>>> import numpy as np
>>> import numpy.linalg as la
>>> np.set_printoptions(precision=2, suppress=True, linewidth=100, floatmode="fixed")
>>> def rnd(a):
...     return np.round(a, 2) + 0
... 
>>> feats = np.loadtxt("out18.csv", delimiter=",")
>>> rnd(feats)
array([[-1.94, -0.21,  0.60, -2.03, -0.86],
       [-0.48, -2.41, -0.01, -0.02,  1.71],
       [-0.58, -0.12, -2.92, -0.15, -0.34],
       [ 1.94,  0.03, -0.34, -2.19,  0.57],
       [-0.97,  1.77, -0.13, -0.23,  2.21]])
>>> np.allclose(feats @ feats.T, feats.T @ feats)
True
>>> print(rnd((feats - feats.T) / 2))
[[ 0.00  0.14  0.59 -1.98  0.05]
 [-0.14  0.00  0.05 -0.02 -0.03]
 [-0.59 -0.05  0.00  0.10 -0.11]
 [ 1.98  0.02 -0.10  0.00  0.40]
 [-0.05  0.03  0.11 -0.40  0.00]]
>>> rnd(np.sort(np.abs(la.eigvals(feats))))
array([3.00, 3.00, 3.00, 3.00, 3.00])
>>> print(rnd(np.abs(la.eigvals(feats)).max()))
3.0
>>> rnd((feats + feats.T) / 2)
array([[-1.94, -0.35,  0.01, -0.05, -0.91],
       [-0.35, -2.41, -0.06,  0.01,  1.74],
       [ 0.01, -0.06, -2.92, -0.24, -0.23],
       [-0.05,  0.01, -0.24, -2.19,  0.17],
       [-0.91,  1.74, -0.23,  0.17,  2.21]])
>>> u = np.array([0, 1, 2, 2, 1])
>>> B = feats + np.outer(u, np.eye(5)[4])
>>> la.matrix_rank(la.inv(B) - la.inv(feats), tol=1e-8)
np.int64(1)
>>> rng = np.random.default_rng(33)
>>> B = feats + rng.integers(-2, 3, (5, 2)) @ rng.integers(-2, 3, (2, 5))
>>> rnd(B)
array([[-3.94, -2.21,  4.60, -0.03,  3.14],
       [ 0.52, -1.41, -2.01, -1.02, -0.29],
       [-2.58, -4.12, -0.92,  3.85,  3.66],
       [ 2.94,  2.03, -1.34, -4.19, -1.43],
       [-0.97,  1.77, -0.13, -0.23,  2.21]])
>>> rnd(la.svd(B - feats, compute_uv=False))
array([10.86,  2.64,  0.00,  0.00,  0.00])
>>> rnd(B - feats)
array([[-2.00, -2.00,  4.00,  2.00,  4.00],
       [ 1.00,  1.00, -2.00, -1.00, -2.00],
       [-2.00, -4.00,  2.00,  4.00,  4.00],
       [ 1.00,  2.00, -1.00, -2.00, -2.00],
       [ 0.00,  0.00,  0.00,  0.00,  0.00]])
